>>> import numpy as np
>>> from numpy import linalg as LA
>>> np.set_printoptions(suppress=True, linewidth=120)
>>> rng = np.random.default_rng(57)
>>> feats = np.triu(rng.random((3, 3)) < 0.8, 1).astype(int)
>>> feats = feats + feats.T
>>> feats
array([[0, 1, 0],
       [1, 0, 1],
       [0, 1, 0]])
>>> np.round(np.sort(np.abs(LA.eigvals(feats))), 1) + 0
array([0. , 1.4, 1.4])
>>> print(np.allclose(feats @ feats.T, feats.T @ feats))
True
>>> round(LA.det(feats), 1)
np.float64(0.0)
>>> f = np.array([2, 1, -3])
>>> np.correlate(feats[2], feats[1], "full")
array([0, 1, 0, 1, 0])
>>> np.round(LA.eigvalsh(feats).min(), 1)
np.float64(-1.4)
>>> np.all(LA.eigvalsh(feats) > 0)
np.False_
>>> np.allclose(feats[:-1].T @ LA.lstsq(feats[:-1].T, feats[-1])[0], feats[-1])
True
>>> print(round(np.trace(LA.pinv(feats) @ feats), 1))
2.0
>>> LA.lstsq(feats[:-1].T, feats[-1])[2]
np.int32(2)
>>> B = np.array([[9, -3, -7], [4, 9, -5], [5, -2, 3]])
>>> B[-1] = B[0]
>>> arr = B + 0.3 * np.eye(3)
>>> arr
array([[ 9.3, -3. , -7. ],
       [ 4. ,  9.3, -5. ],
       [ 9. , -3. , -6.7]])
>>> O, vecs = LA.qr(arr[:, :2])[0], LA.qr(arr[:, 2:])[0]
>>> sv = LA.svd(O.T @ vecs, compute_uv=False)
>>> round(LA.norm(O @ O.T - vecs @ vecs.T, 2), 1)
np.float64(1.0)
>>> print(sv.round(1))
[1.]
>>> print(round(np.trace(arr), 1))
11.9
>>> round(LA.det(arr), 1)
np.float64(5.5)
>>> np.round(LA.matrix_power(arr, 2), 1)
array([[ 11.5, -34.8,  -3.2],
       [ 29.4,  89.5, -41. ],
       [ 11.4, -34.8,  -3.1]])
>>> print(np.round(np.sort(np.abs(LA.eigvals(arr))), 1))
[0.3 1.9 9.7]
>>> print(np.argsort(-LA.norm(arr, axis=0).round(6), kind="stable")[:3])
[0 2 1]
>>> np.round(np.abs(LA.svd(arr)[2][-1]), 1)
array([0.6, 0.1, 0.8])
>>> B = arr + rng.integers(-2, 3, (3, 2)) @ rng.integers(-2, 3, (2, 3))
>>> B.round(1)
array([[  7.3,  -9. , -11. ],
       [  0. ,   3.3,  -7. ],
       [  9. ,  -5. ,  -8.7]])
>>> np.round(LA.svd(B - arr, compute_uv=False), 1) + 0
array([10.7,  2.4,  0. ])
>>> LA.matrix_rank(B - arr, tol=1e-8)
np.int64(2)
>>> evals, vecs = LA.eig(arr)
>>> np.round(arr @ vecs[:, 0] - evals[0] * vecs[:, 0], 1) + 0
array([0., 0., 0.])
>>> round(float(np.prod(evals)), 1)
5.5
>>> print(np.round(np.sort(LA.eigvals(arr @ arr)), 1))
[ 0.1  3.6 94.2]
>>> m1 = np.loadtxt("a.csv", delimiter=",")
>>> m1
array([[ 2. ,  5.7,  0. ],
       [-1.8, -3.7,  5.3],
       [ 3.9, 10.7, -3.3],
       [ 0.6,  2.1,  5. ],
       [ 1. ,  1.1, -8.3],
       [-2.9, -8.1,  1.7],
       [-3.1, -8.4,  1.9],
       [ 4.8, 12.2, -8.4],
       [ 0.5,  2.6,  8.6],
       [-1.9, -6. , -5. ],
       [ 0.7,  1.9,  0. ],
       [-0.3, -0.7, -3.4]])
>>> B = np.c_[m1[:, :2] @ np.array([[2, 1], [0, 2]]), np.array([4, 2, 0, -4, -4, -3, -1, -4, 3, -5, -3, -5])]
>>> print(B.round(1))
[[  4.   13.4   4. ]
 [ -3.6  -9.2   2. ]
 [  7.8  25.3   0. ]
 [  1.2   4.8  -4. ]
 [  2.    3.2  -4. ]
 [ -5.8 -19.1  -3. ]
 [ -6.2 -19.9  -1. ]
 [  9.6  29.2  -4. ]
 [  1.    5.7   3. ]
 [ -3.8 -13.9  -5. ]
 [  1.4   4.5  -3. ]
 [ -0.6  -1.7  -5. ]]
>>> np.round(LA.norm(B - m1 @ LA.lstsq(m1, B)[0], axis=0), 1) + 0
array([0. , 0. , 9.5])
>>> print(np.round(LA.norm(LA.qr(m1)[0].T @ B, axis=0) ** 2 / ((B ** 2).sum(axis=0) + 1e-12), 1))
[1.  1.  0.4]
>>> K = np.array([[1.0, 0.0, 0.0], [0.25, 0.5, 0.25], [0.0, 0.0, 1.0]])
>>> O, vecs = LA.qr(K[:, :2])[0], LA.qr(K[:, 2:])[0]
>>> sv = LA.svd(O.T @ vecs, compute_uv=False)
>>> print(sv.round(1))
[0.2]
>>> np.round(np.degrees(np.arccos(sv.clip(0, 1))), 1)
array([76.])
>>> np.round(LA.eigvals(K), 1)
array([0.5, 1. , 1. ])
>>> print(round(float(np.einsum("ij,ji->", K, K)), 1))
2.2
>>> np.poly(K)
array([ 1. , -2.5,  2. , -0.5])
>>> round(LA.eigvals(K).sum().real, 1)
np.float64(2.5)
>>> np.einsum("ii->", K)
np.float64(2.5)
>>> W0 = np.array([[-0.5, -0.9, -0.5],
...     [0.5, -0.2, -0.4],
...     [0.2, 0.6, 1.9],
...     [0.0, 0.1, 0.9],
...     [0.6, 0.6, -0.3],
...     [-0.5, -1.3, -0.4],
...     [-1.5, -1.0, 0.6],
...     [0.4, -0.6, -0.4],
...     [0.8, -0.3, -0.1],
...     [1.2, -0.4, -1.4],
...     [-1.1, 0.9, 0.2],
...     [-0.1, 1.5, 0.1],
...     [0.9, 0.0, -0.4],
...     [-1.4, -0.5, 1.9],
...     [-0.4, -1.2, 0.6],
...     [-0.6, 0.5, 0.2],
...     [-1.6, 0.1, -0.7],
...     [0.4, -1.9, -1.3],
...     [1.7, -0.3, 1.3],
...     [-0.9, -1.1, -0.6]])
>>> W0[:, 1] = -1 * W0[:, 0] + 0.1 * rng.normal(size=20)
>>> W0.round(1)
array([[-0.5,  0.5, -0.5],
       [ 0.5, -0.4, -0.4],
       [ 0.2, -0.2,  1.9],
       [ 0. ,  0.1,  0.9],
       [ 0.6, -0.5, -0.3],
       [-0.5,  0.4, -0.4],
       [-1.5,  1.5,  0.6],
       [ 0.4, -0.5, -0.4],
       [ 0.8, -0.9, -0.1],
       [ 1.2, -1.2, -1.4],
       [-1.1,  1.2,  0.2],
       [-0.1,  0.2,  0.1],
       [ 0.9, -0.9, -0.4],
       [-1.4,  1.2,  1.9],
       [-0.4,  0.4,  0.6],
       [-0.6,  0.7,  0.2],
       [-1.6,  1.6, -0.7],
       [ 0.4, -0.3, -1.3],
       [ 1.7, -1.5,  1.3],
       [-0.9,  1. , -0.6]])
>>> C = W0[[12, 3]].astype(float)
>>> for _ in range(7):
...     z = LA.norm(W0[:, None] - C, axis=-1).argmin(axis=1)
...     C = np.array([W0[z == j].mean(axis=0) for j in range(2)])
... 
>>> z
array([1, 0, 1, 1, 0, 1, 1, 0, 0, 0, 1, 1, 0, 1, 1, 1, 1, 0, 0, 1])
>>> np.abs(C[1] - C[0]).argmax()
np.int64(0)
>>> np.bincount(z)
array([ 8, 12])
>>> np.round(C[1] - C[0], 1)
array([-1.5,  1.5,  0.7])
>>> B = np.c_[W0[:, :2] @ np.array([[-2, -1], [0, -8]]), np.array([-7, 2, 2, -3, 4, -4, 2, -5, -8, 2, 2, 2, -7, -5, -8, -7, -6, -5, 8, -9])]
>>> B.round(1)
array([[  1. ,  -3.8,  -7. ],
       [ -1. ,   2.4,   2. ],
       [ -0.4,   1.4,   2. ],
       [  0. ,  -0.7,  -3. ],
       [ -1.2,   3.4,   4. ],
       [  1. ,  -2.9,  -4. ],
       [  3. , -10.1,   2. ],
       [ -0.8,   3.9,  -5. ],
       [ -1.6,   6.5,  -8. ],
       [ -2.4,   8.6,   2. ],
       [  2.2,  -8.2,   2. ],
       [  0.2,  -1.1,   2. ],
       [ -1.8,   6.7,  -7. ],
       [  2.8,  -8.4,  -5. ],
       [  0.8,  -2.8,  -8. ],
       [  1.2,  -4.9,  -7. ],
       [  3.2, -11.5,  -6. ],
       [ -0.8,   2.4,  -5. ],
       [ -3.4,  10.3,   8. ],
       [  1.8,  -7.5,  -9. ]])
>>> np.round(LA.lstsq(W0, B[:, 0])[0], 1) + 0
array([-2.,  0.,  0.])
>>> LA.matrix_rank(B)
np.int64(3)
>>> F = np.loadtxt("run18.csv", delimiter=",")
>>> F
array([[-11.7, -12.3,   2. ],
       [ -3.1,  -2. ,   0.8],
       [ -1.5,  -0.6,   0.6],
       [ -1.1,  -0.4,   0.5],
       [ -0.5,  -0.1,   0.3],
       [ -0.4,  -0.1,   0.3],
       [ -0.2,   0. ,   0.2],
       [  0.9,  -0.1,  -4.3],
       [  0.9,  -0.1,  -4.5],
       [  3.3,   6. , -17.2],
       [  3.5,   6.6, -18.1]])
>>> Ac = F - F.mean(axis=0)
>>> vecs = LA.svd(Ac)[2][:2]
>>> B = Ac - Ac @ vecs.T @ vecs
>>> print(round(float(LA.norm(B) / LA.norm(Ac)), 1))
0.1
>>> np.round((Ac @ vecs.T).std(axis=0), 1)
array([8.5, 3.5])
>>> LA.norm(B, axis=1).round(6).argmax()
np.int64(8)
>>> O, vecs = LA.qr(F[:, :2])[0], LA.qr(F[:, 2:])[0]
>>> sv = LA.svd(O.T @ vecs, compute_uv=False)
>>> np.round(np.degrees(np.arccos(sv.clip(0, 1))), 1)
array([36.9])
>>> round(float(LA.norm(O @ O.T - vecs @ vecs.T, 2)), 1)
1.0
>>> Ac = (F - F.mean(axis=0)) / F.std(axis=0)
>>> np.argwhere(np.abs(Ac) > 2)
array([[ 0,  0],
       [ 0,  1],
       [10,  2]])
>>> c = LA.lstsq(np.delete(Ac, 0, axis=1), Ac[:, 0])[0]
>>> round(1 - np.var(Ac[:, 0] - np.delete(Ac, 0, axis=1) @ c), 1)
np.float64(1.0)
>>> np.abs(c).argmax()
np.int64(0)
